In [1]: import numpy as np

In [2]: from numpy import linalg as LA

In [3]: np.set_printoptions(precision=2, suppress=True, linewidth=200, legacy="1.25")

In [4]: tidy = lambda a: np.round(a, 2) + 0

In [5]: Y = np.array([[2, -3, -1, 3, 0, 0, -2, -2, 2],
   ...:     [2, 0, 1, -2, 2, 1, 1, 0, 3],
   ...:     [2, 0, 1, -1, 0, -3, 2, 2, 3]])

In [6]: feats = np.block([[np.zeros((3, 3)), Y], [Y.T, np.zeros((9, 9))]])

In [7]: feats
Out[7]: 
array([[ 0.,  0.,  0.,  2., -3., -1.,  3.,  0.,  0., -2., -2.,  2.],
       [ 0.,  0.,  0.,  2.,  0.,  1., -2.,  2.,  1.,  1.,  0.,  3.],
       [ 0.,  0.,  0.,  2.,  0.,  1., -1.,  0., -3.,  2.,  2.,  3.],
       [ 2.,  2.,  2.,  0.,  0.,  0.,  0.,  0.,  0.,  0.,  0.,  0.],
       [-3.,  0.,  0.,  0.,  0.,  0.,  0.,  0.,  0.,  0.,  0.,  0.],
       [-1.,  1.,  1.,  0.,  0.,  0.,  0.,  0.,  0.,  0.,  0.,  0.],
       [ 3., -2., -1.,  0.,  0.,  0.,  0.,  0.,  0.,  0.,  0.,  0.],
       [ 0.,  2.,  0.,  0.,  0.,  0.,  0.,  0.,  0.,  0.,  0.,  0.],
       [ 0.,  1., -3.,  0.,  0.,  0.,  0.,  0.,  0.,  0.,  0.,  0.],
       [-2.,  1.,  2.,  0.,  0.,  0.,  0.,  0.,  0.,  0.,  0.,  0.],
       [-2.,  0.,  2.,  0.,  0.,  0.,  0.,  0.,  0.,  0.,  0.,  0.],
       [ 2.,  3.,  3.,  0.,  0.,  0.,  0.,  0.,  0.,  0.,  0.,  0.]])

In [8]: x = np.array([2, 2, 0, 5, 1, 0, 0, 0, 4, 4, 2, 2])

In [9]: feats @ x
Out[9]: array([-1., 24., 16.,  8., -6.,  0.,  2.,  4.,  2., -2., -4., 10.])

In [10]: np.einsum("ij,j->i", feats, x)
Out[10]: array([-1., 24., 16.,  8., -6.,  0.,  2.,  4.,  2., -2., -4., 10.])
